$ python -q
>>> import numpy as np
>>> np.set_printoptions(precision=3, suppress=True, linewidth=120)
>>> rd = lambda a: np.round(a, 3) + 0
>>> X = np.load("mat.npy")
>>> print(X)
[[0 0 0 0 1 0 1 0 1]
 [0 0 1 1 0 0 0 1 0]
 [0 1 0 1 0 0 0 1 0]
 [0 1 1 0 0 0 0 1 0]
 [1 0 0 0 0 0 1 0 1]
 [0 0 0 0 0 0 0 0 0]
 [1 0 0 0 1 0 0 0 1]
 [0 1 1 1 0 0 0 0 0]
 [1 0 0 0 1 0 1 0 0]]
>>> # 3 blocks once reordered
>>> print(X - X[0])
[[ 0  0  0  0  0  0  0  0  0]
 [ 0  0  1  1 -1  0 -1  1 -1]
 [ 0  1  0  1 -1  0 -1  1 -1]
 [ 0  1  1  0 -1  0 -1  1 -1]
 [ 1  0  0  0 -1  0  0  0  0]
 [ 0  0  0  0 -1  0 -1  0 -1]
 [ 1  0  0  0  0  0 -1  0  0]
 [ 0  1  1  1 -1  0 -1  0 -1]
 [ 1  0  0  0  0  0  0  0 -1]]
>>> print(X.sum(axis=0))
[3 3 3 3 3 0 3 3 3]
>>> print(X.shape)
(9, 9)
>>> print(rd(X.mean(axis=0)))
[0.333 0.333 0.333 0.333 0.333 0.    0.333 0.333 0.333]
>>> print(np.count_nonzero(X))
24
>>> print(rd(np.sort(np.linalg.eigvals(X).real)))
[-1. -1. -1. -1. -1. -1.  0.  3.  3.]
>>> print(np.flatnonzero(np.linalg.matrix_power((X != 0) + (X.T != 0) + np.eye(9), 9)[8]))
[0 4 6 8]
>>> print(X @ X)
[[3 0 0 0 2 0 2 0 2]
 [0 3 2 2 0 0 0 2 0]
 [0 2 3 2 0 0 0 2 0]
 [0 2 2 3 0 0 0 2 0]
 [2 0 0 0 3 0 2 0 2]
 [0 0 0 0 0 0 0 0 0]
 [2 0 0 0 2 0 3 0 2]
 [0 2 2 2 0 0 0 3 0]
 [2 0 0 0 2 0 2 0 3]]
>>> print((X != 0).astype(int))
[[0 0 0 0 1 0 1 0 1]
 [0 0 1 1 0 0 0 1 0]
 [0 1 0 1 0 0 0 1 0]
 [0 1 1 0 0 0 0 1 0]
 [1 0 0 0 0 0 1 0 1]
 [0 0 0 0 0 0 0 0 0]
 [1 0 0 0 1 0 0 0 1]
 [0 1 1 1 0 0 0 0 0]
 [1 0 0 0 1 0 1 0 0]]
>>> print((np.linalg.matrix_power((X != 0) + (X.T != 0) + np.eye(9), 9) > 0).astype(int))
[[1 0 0 0 1 0 1 0 1]
 [0 1 1 1 0 0 0 1 0]
 [0 1 1 1 0 0 0 1 0]
 [0 1 1 1 0 0 0 1 0]
 [1 0 0 0 1 0 1 0 1]
 [0 0 0 0 0 1 0 0 0]
 [1 0 0 0 1 0 1 0 1]
 [0 1 1 1 0 0 0 1 0]
 [1 0 0 0 1 0 1 0 1]]
>>> cent = np.array([[1, 0, 0, 1], [0, 2, 0, 1], [3, 1, 0, 1]])
>>> rng = np.random.default_rng(2350)
>>> F = rng.normal(size=(26, 3)) @ cent + np.array([1, 0, 0, 1])
>>> print(rd(F))
[[ 6.178  3.338  0.     3.01 ]
 [ 2.75   0.378  0.     2.489]
 [-4.515 -0.354  0.    -0.422]
 [-5.555 -4.667  0.    -3.642]
 [-2.4    1.059  0.    -0.247]
 [-0.482 -6.858  0.    -3.156]
 [ 2.019 -1.649  0.     0.36 ]
 [ 4.734  0.084  0.     2.26 ]
 [ 0.144 -2.175  0.     1.108]
 [-0.755  0.803  0.     2.465]
 [ 0.468 -0.279  0.     1.264]
 [ 4.844  3.48   0.     4.457]
 [-3.632 -3.713  0.    -0.848]
 [ 4.495  2.078  0.     3.438]
 [ 0.099 -0.537  0.     0.189]
 [ 0.142 -1.2    0.     1.443]
 [ 7.5    0.937  0.     2.361]
 [ 2.976  1.59   0.     1.938]
 [-1.809 -1.018  0.    -0.204]
 [-0.235 -2.002  0.    -2.174]
 [ 0.187 -0.954  0.     0.512]
 [ 3.309 -2.816  0.     0.187]
 [ 0.402 -0.03   0.     0.898]
 [-1.772 -0.219  0.     0.607]
 [-4.862 -5.596  0.    -1.864]
 [10.446  4.56   0.     4.175]]
>>> rk = np.linalg.matrix_rank(F)
>>> print(rk)
3
>>> ns = np.linalg.svd(F)[2][rk:].T
>>> print([int(np.linalg.matrix_rank(F[:, :j + 1])) for j in range(4)])
[1, 2, 2, 3]
>>> Uu, sigma, Vh = np.linalg.svd(F)
>>> V = Vh[:(sigma > 1e-8).sum()]
>>> vec = F[6] + -1 * F[17] + rng.integers(2) * np.eye(4)[3]
>>> print(rd(vec))
[-0.958 -3.239  0.    -1.578]
>>> print(rd(np.diag(V.T @ V)))
[1. 1. 0. 1.]
>>> print(rd(V.T @ V))
[[1. 0. 0. 0.]
 [0. 1. 0. 0.]
 [0. 0. 0. 0.]
 [0. 0. 0. 1.]]
>>> print(rd(np.linalg.norm(vec - V.T @ V @ vec)))
0.0
>>> r0 = np.array([-3, -4])
>>> print(rd(np.polyval(r0, F[3])))
[12.664 10.    -4.     6.925]
>>> M = np.loadtxt("sample13.csv", delimiter=",")
>>> print(M)
[[-7.  0.  0.  0.  0.  0.  0.  0.  0.  0.  0.  0.  0.]
 [ 2. -3.  0.  0.  0.  0.  0.  0.  0.  0.  0.  0.  0.]
 [ 6.  9.  4.  0.  0.  0.  0.  0.  0.  0.  0.  0.  0.]
 [ 0. -3.  8.  7.  0.  0.  0.  0.  0.  0.  0.  0.  0.]
 [ 6. -5.  8.  3. -6.  0.  0.  0.  0.  0.  0.  0.  0.]
 [-6.  4. -9.  8. -2. -8.  0.  0.  0.  0.  0.  0.  0.]
 [ 9. -6. -2.  7. -4.  7.  2.  0.  0.  0.  0.  0.  0.]
 [ 9.  8. -9. -3. -6.  3.  6.  7.  0.  0.  0.  0.  0.]
 [ 4. -8. -5. -9. -4.  7. -4.  2.  2.  0.  0.  0.  0.]
 [ 9.  4.  8.  1.  7.  5. -8. -1. -5.  7.  0.  0.  0.]
 [-1. -7. -5.  9. -6.  6. -4.  4. -4. -7.  7.  0.  0.]
 [ 1. -4.  9. -7. -5. -3.  9.  6. -3. -8.  5. -5.  0.]
 [ 2.  7.  6. -9.  7. -3.  4. -9.  4. -8.  0. -7.  1.]]
>>> other = M / np.linalg.norm(M, axis=1, keepdims=True)
>>> gram = other @ other.T
>>> print(rd(gram[4]))
[-0.46   0.574  0.153  0.694  1.    -0.433  0.561 -0.124  0.097  0.234  0.206  0.4   -0.158]
>>> print(rd(np.degrees(np.arccos(np.clip(gram[4, 1], -1, 1)))))
54.947
>>> W0 = np.loadtxt("block13.csv", delimiter=",")
>>> print(rd(W0))
[[-3.857 -1.503  0.169  4.667 -3.022 -2.928  0.9    3.9   -0.913 -2.566]
 [ 1.861  0.799 -4.391  6.62  -2.474  2.495  0.772  6.337  4.354 -2.744]
 [ 1.951  1.63  -3.268  5.285 -0.024 -0.032  0.281  3.273  4.328 -1.635]
 [ 0.323  0.01   1.07   2.01   1.575 -3.01  -0.88  -0.051  2.506 -1.029]
 [ 2.213  0.039 -0.748  4.632  3.31  -1.108  5.16   6.946 -1.68  -6.237]
 [ 2.913 -1.676  2.179  1.82   3.738 -0.37   3.144  5.317 -0.776 -5.82 ]
 [ 3.223  2.396 -2.484  3.978  2.519 -1.19  -0.163  1.035  5.017 -0.947]
 [ 0.104  3.798 -1.83   3.173  2.556 -6.057 -2.811 -4.921  5.779  2.952]
 [-0.377 -1.106  2.378  1.606  1.759 -3.34   0.266  1.115  0.357 -2.387]
 [ 0.369  0.198  0.025  3.415  1.669 -2.676  1.313  2.452  0.86  -2.675]
 [ 0.659 -0.219 -0.031  3.181  0.492 -1.352  0.058  2.376  2.288 -2.126]
 [ 1.675 -0.937  0.968  1.892  0.491 -0.118 -1.303  1.741  3.657 -1.773]
 [-0.175 -2.726  4.006  1.12   2.631 -2.767  2.6    3.921 -2.691 -5.201]
 [ 4.862 -1.502  2.92  -0.015  4.588  0.609  0.52   2.699  2.451 -4.117]
 [ 2.895 -4.727  7.098 -2.438  3.857  0.144  0.257  2.954 -0.358 -5.324]
 [-1.984  0.688  0.441  2.533 -0.221 -4.781 -2.622 -2.412  3.41   1.283]
 [ 1.462  4.183 -6.329  7.53  -0.101 -1.506  0.612  2.375  5.283 -0.228]
 [ 1.696  0.669 -1.661  4.359  0.769 -0.527  0.988  3.612  2.691 -2.62 ]
 [ 6.289  4.813 -6.236  6.081  3.369  0.909  0.6    2.365  7.662 -0.942]
 [-5.73   0.557 -0.766  4.399 -4.115 -5.846 -3.256 -2.237  2.773  2.446]
 [ 4.834 -0.375 -0.365  2.926  2.842  1.97   1.888  5.441  2.711 -4.701]
 [-1.128 -3.243  4.704  0.832  2.163 -3.318  2.422  3.667 -3.338 -5.129]
 [-1.298  0.635 -2.121  5.645 -1.1   -2.323  1.494  3.821  0.917 -2.335]
 [-0.063 -0.014  0.269  2.344 -0.594 -1.887 -2.757 -0.613  4.591  0.357]
 [ 5.034 -0.634  2.065  0.059  4.08   0.595 -1.136  0.943  4.62  -2.374]
 [ 2.608  0.158 -1.13   4.154  1.841  0.095  2.426  5.217  1.443 -4.245]
 [ 3.377 -5.716  6.702 -1.199  3.653  1.915  3.322  7.548 -2.984 -8.534]
 [ 4.05   0.653  0.3    2.787  5.831 -1.668  3.903  4.21  -0.028 -5.163]
 [-1.806 -3.115  3.668  1.788  0.547 -2.799  2.073  4.177 -2.809 -4.73 ]
 [-3.421  5.15  -7.061  8.286 -3.732 -5.175 -2.842 -2.306  6.662  4.217]
 [ 0.413  3.202 -4.912  5.769 -2.38  -1.144 -3.499 -0.85   8.162  2.559]
 [-1.809  2.365 -4.443  7.748 -0.913 -3.496  2.996  4.405  0.321 -2.326]
 [-2.256  1.179 -0.945  3.108 -2.518 -3.703 -4.953 -3.528  6.297  3.295]
 [-1.318 -1.963  2.306  1.986 -0.353 -2.332 -0.264  2.063  0.452 -2.406]]
>>> print(np.allclose(W0[:-1].T @ np.linalg.lstsq(W0[:-1].T, W0[-1])[0], W0[-1]))
True
>>> print(np.linalg.matrix_rank(W0, rtol=0.1))
5
>>> print(rd(np.linalg.norm(W0, 2) / np.linalg.norm(W0)))
0.642
>>> w1 = np.array([[3, -3, 0],
...     [-2, -3, 1],
...     [-2, -2, -2],
...     [-1, 2, 1],
...     [3, 3, -1],
...     [1, -3, 3],
...     [2, 1, -3],
...     [-1, 0, 2],
...     [3, -3, 3],
...     [2, -2, 2]])
>>> b = np.array([-1, -1, -1])
>>> H = np.maximum(W0 @ w1 + b, 0)
>>> print((H > 0).astype(int))
[[0 1 0]
 [1 0 1]
 [1 0 1]
 [1 1 0]
 [0 1 0]
 [1 1 0]
 [1 0 1]
 [1 0 1]
 [0 1 0]
 [0 1 0]
 [0 1 1]
 [1 0 1]
 [0 1 0]
 [1 0 0]
 [1 1 0]
 [0 1 1]
 [1 0 1]
 [1 1 1]
 [1 0 1]
 [0 1 1]
 [1 0 1]
 [0 1 0]
 [0 1 1]
 [1 0 1]
 [1 0 1]
 [1 1 1]
 [0 1 0]
 [1 1 0]
 [0 1 0]
 [0 0 1]
 [1 0 1]
 [0 1 1]
 [0 0 1]
 [0 1 0]]
>>> print(rd((H > 0).mean(axis=0)))
[0.529 0.588 0.588]
>>> print(np.linalg.matrix_rank(H))
3
>>> cent = np.array([[0, 0], [3, 3], [2, 1]])
>>> print(w1 @ cent)
[[ -9  -9]
 [ -7  -8]
 [-10  -8]
 [  8   7]
 [  7   8]
 [ -3  -6]
 [ -3   0]
 [  4   2]
 [ -3  -6]
 [ -2  -4]]
>>> J = np.load("arr.npy")
>>> print(rd(J))
[[ 0.089 -0.4   -0.757  0.256  0.439]
 [ 0.089  0.371  0.244 -0.213  0.866]
 [-0.355 -0.432  0.521  0.604  0.224]
 [-0.887  0.357 -0.291 -0.02   0.015]
 [ 0.266  0.622 -0.104  0.723 -0.087]]
>>> labels = rng.permutation(5)
>>> print(labels)
[3 1 4 2 0]
>>> other = J[labels][:, labels]
>>> print(rd(np.trace(other)))
0.874
>>> print(rd(np.linalg.det(other)), rd(np.linalg.det(J[labels])))
-1.0 1.0
>>> print(rd(np.sort(np.abs(np.linalg.eigvals(other)))))
[1. 1. 1. 1. 1.]
